$ ipython --no-banner

In [1]: import numpy as np

In [2]: np.set_printoptions(precision=1, suppress=True, linewidth=160, legacy="1.25")

In [3]: M = np.loadtxt("sample9.csv", delimiter=",")

In [4]: print(M)
[[1.  0.2 0. ]
 [0.2 1.  0.2]
 [0.  0.2 1. ]]

In [5]: B = M / np.linalg.norm(M, axis=1, keepdims=True)

In [6]: G = B @ B.T

In [7]: G[0].round(1) + 0
Out[7]: array([1. , 0.4, 0. ])

In [8]: np.argwhere(np.triu(np.abs(G) > 0.95, 1))
Out[8]: array([], shape=(0, 2), dtype=int64)

In [9]: B = np.array([[1]])

In [10]: C = np.array([[-1, 0, 1], [1, -1, -2], [1, 2, 1]])

In [11]: X = np.block([[B, np.zeros((1, 3))], [np.zeros((3, 1)), C]])

In [12]: X
Out[12]: 
array([[ 1.,  0.,  0.,  0.],
       [ 0., -1.,  0.,  1.],
       [ 0.,  1., -1., -2.],
       [ 0.,  1.,  2.,  1.]])

In [13]: X @ X
Out[13]: 
array([[ 1.,  0.,  0.,  0.],
       [ 0.,  2.,  2.,  0.],
       [ 0., -4., -3.,  1.],
       [ 0.,  2.,  0., -2.]])

In [14]: round(float(np.linalg.det(X)), 1)
Out[14]: 0.0

In [15]: np.round(np.linalg.det(X[::-1]), 1)
Out[15]: -0.0

In [16]: print(round(np.linalg.det(X.T), 1))
0.0

In [17]: np.einsum("ij,ji->", X, X)
Out[17]: -2.0

In [18]: np.linalg.cond(X) > 100
Out[18]: True

In [19]: round(float(np.linalg.norm(X, 2) / np.linalg.norm(X)), 1)
Out[19]: 0.8

In [20]: mat = np.load("w.npy")

In [21]: mat
Out[21]: 
array([[ 5,  6,  4,  6],
       [-1,  0, -2,  0],
       [-2, -1, -3, -1],
       [-2, -1, -3, -1]])

In [22]: print(mat - mat[0])
[[ 0  0  0  0]
 [-6 -6 -6 -6]
 [-7 -7 -7 -7]
 [-7 -7 -7 -7]]

In [23]: np.abs(mat).max()
Out[23]: 6

In [24]: round(float(np.linalg.norm(mat)), 1)
Out[24]: 12.2

In [25]: print(np.diff(mat, axis=0))
[[-6 -6 -6 -6]
 [-1 -1 -1 -1]
 [ 0  0  0  0]]

In [26]: np.round(np.linalg.svd(mat, compute_uv=False), 1) + 0
Out[26]: array([11.7,  3.3,  0. ,  0. ])

In [27]: mat.shape
Out[27]: (4, 4)

In [28]: mat.sum(axis=0)
Out[28]: array([ 0,  4, -4,  4])

In [29]: B = np.linalg.inv(M)

In [30]: np.round(np.linalg.det(M) * B, 1) + 0
Out[30]: 
array([[ 1. , -0.2,  0. ],
       [-0.2,  1. , -0.2],
       [ 0. , -0.2,  1. ]])

In [31]: np.round(np.linalg.inv(B), 1) + 0
Out[31]: 
array([[1. , 0.2, 0. ],
       [0.2, 1. , 0.2],
       [0. , 0.2, 1. ]])

In [32]: (np.abs(B) > 1e-9).astype(int)
Out[32]: 
array([[1, 1, 1],
       [1, 1, 1],
       [1, 1, 1]])

In [33]: w1 = np.array([[-4, -2, -4], [-1, -5, -4], [5, 1, 2], [5, -1, 5]])

In [34]: coef = np.array([2, 1, 0])

In [35]: hid = np.maximum(mat @ w1 + coef, 0)

In [36]: (hid > 0).mean(axis=0)
Out[36]: array([0.2, 0.8, 0.5])

In [37]: hid
Out[37]: 
array([[26,  0,  0],
       [ 0,  1,  0],
       [ 0,  8,  1],
       [ 0,  8,  1]])

In [38]: C = np.array([[1, 3, 0], [3, 3, 0], [3, 0, 0]])

In [39]: (hid @ C).round(6).argmax(axis=1)
Out[39]: array([1, 0, 0, 0])

In [40]: X.ravel(order="F")
Out[40]: array([ 1.,  0.,  0.,  0.,  0., -1.,  1.,  1.,  0.,  0., -1.,  2.,  0.,  1., -2.,  1.])

In [41]: print(X.reshape(2, -1))
[[ 1.  0.  0.  0.  0. -1.  0.  1.]
 [ 0.  1. -1. -2.  0.  1.  2.  1.]]

In [42]: X.reshape(4, 5)
ValueError: cannot reshape array of size 16 into shape (4,5)


In [43]: t3 = X.reshape(4, 2, -1)

In [44]: np.einsum("ihd,jhd->hij", t3, t3).shape
Out[44]: (2, 4, 4)

In [45]: t3[:, 0]
Out[45]: 
array([[ 1.,  0.],
       [ 0., -1.],
       [ 0.,  1.],
       [ 0.,  1.]])

In [46]: np.einsum("ihd,ihd->ih", t3, t3)
Out[46]: 
array([[1., 0.],
       [1., 1.],
       [1., 5.],
       [1., 5.]])

In [47]: t3.shape
Out[47]: (4, 2, 2)

In [48]: B = mat / np.linalg.norm(mat, axis=1, keepdims=True)

In [49]: G = B @ B.T

In [50]: (np.abs(G) > 0.9).astype(int)
Out[50]: 
array([[1, 0, 0, 0],
       [0, 1, 1, 1],
       [0, 1, 1, 1],
       [0, 1, 1, 1]])

In [51]: print(np.argwhere(np.triu(np.abs(G) > 0.95, 1)))
[[2 3]]

In [52]: A = np.array([[-0.1, 0.4, -1.3], [-1.3, 0.1, -0.2], [-1.4, 1.5, 2.0]])

In [53]: vec = np.array([1, 0, 0])

In [54]: y = A @ vec

In [55]: coef, lr = np.zeros(3), 1 / np.linalg.norm(A, 2) ** 2

In [56]: for i in range(15):
    ...:     coef -= lr * A.T @ (A @ coef - y)
    ...:     if i % 5 == 0: print(i, round(np.linalg.norm(A @ coef - y), 1))
    ...: 
0 0.9
5 0.3
10 0.2

In [57]: coef.round(1) + 0
Out[57]: array([ 0.9, -0.1,  0. ])

In [58]: np.round(np.linalg.cond(A), 1)
Out[58]: 3.9

In [59]: proj = np.triu(np.array([[2, 1, -3], [-2, 0, 1], [2, 0, 1]]), 1) + np.eye(3)

In [60]: B = proj @ A @ np.linalg.inv(proj)

In [61]: np.linalg.matrix_rank(B)
Out[61]: 3

In [62]: print(B)
[[  2.8  -6.8   7.7]
 [ -2.7   4.3 -10.6]
 [ -1.4   2.9  -5.1]]

In [63]: proj @ A - A @ proj
Out[63]: 
array([[ 2.9, -4.3, -6.9],
       [-1.4,  2.8, -2. ],
       [ 0. ,  1.4, -5.7]])

In [64]: data = np.load("layer14.npy")

In [65]: data
Out[65]: 
array([[2, 0, 3],
       [0, 2, 0],
       [3, 0, 2]])

In [66]: # 2 groups of indices that never mix

In [67]: data @ data
Out[67]: 
array([[13,  0, 12],
       [ 0,  4,  0],
       [12,  0, 13]])

In [68]: np.sort(np.linalg.eigvals(data).real)
Out[68]: array([-1.,  2.,  5.])

In [69]: (data != 0).astype(int)
Out[69]: 
array([[1, 0, 1],
       [0, 1, 0],
       [1, 0, 1]])

In [70]: print(round(float(np.linalg.det(data)), 1))
-10.0

In [71]: W0 = np.load("m.npy")

In [72]: print(W0)
[[-21.   21.    6.9 -20.9]
 [-18.1  17.9   6.4 -18.5]
 [  8.8  -9.7  -3.3   8.7]]

In [73]: np.linalg.norm(W0, axis=1).argmax()
Out[73]: 0

In [74]: np.linalg.norm(W0, axis=1)
Out[74]: array([37. , 32.1, 16.1])

In [75]: round(float(np.linalg.norm(W0[0] - W0[2])), 1)
Out[75]: 53.0

In [76]: print(np.round(np.linalg.norm(W0, "nuc"), 1))
52.8

In [77]: np.linalg.norm(W0, axis=2)
AxisError: axis 2 is out of bounds for array of dimension 2
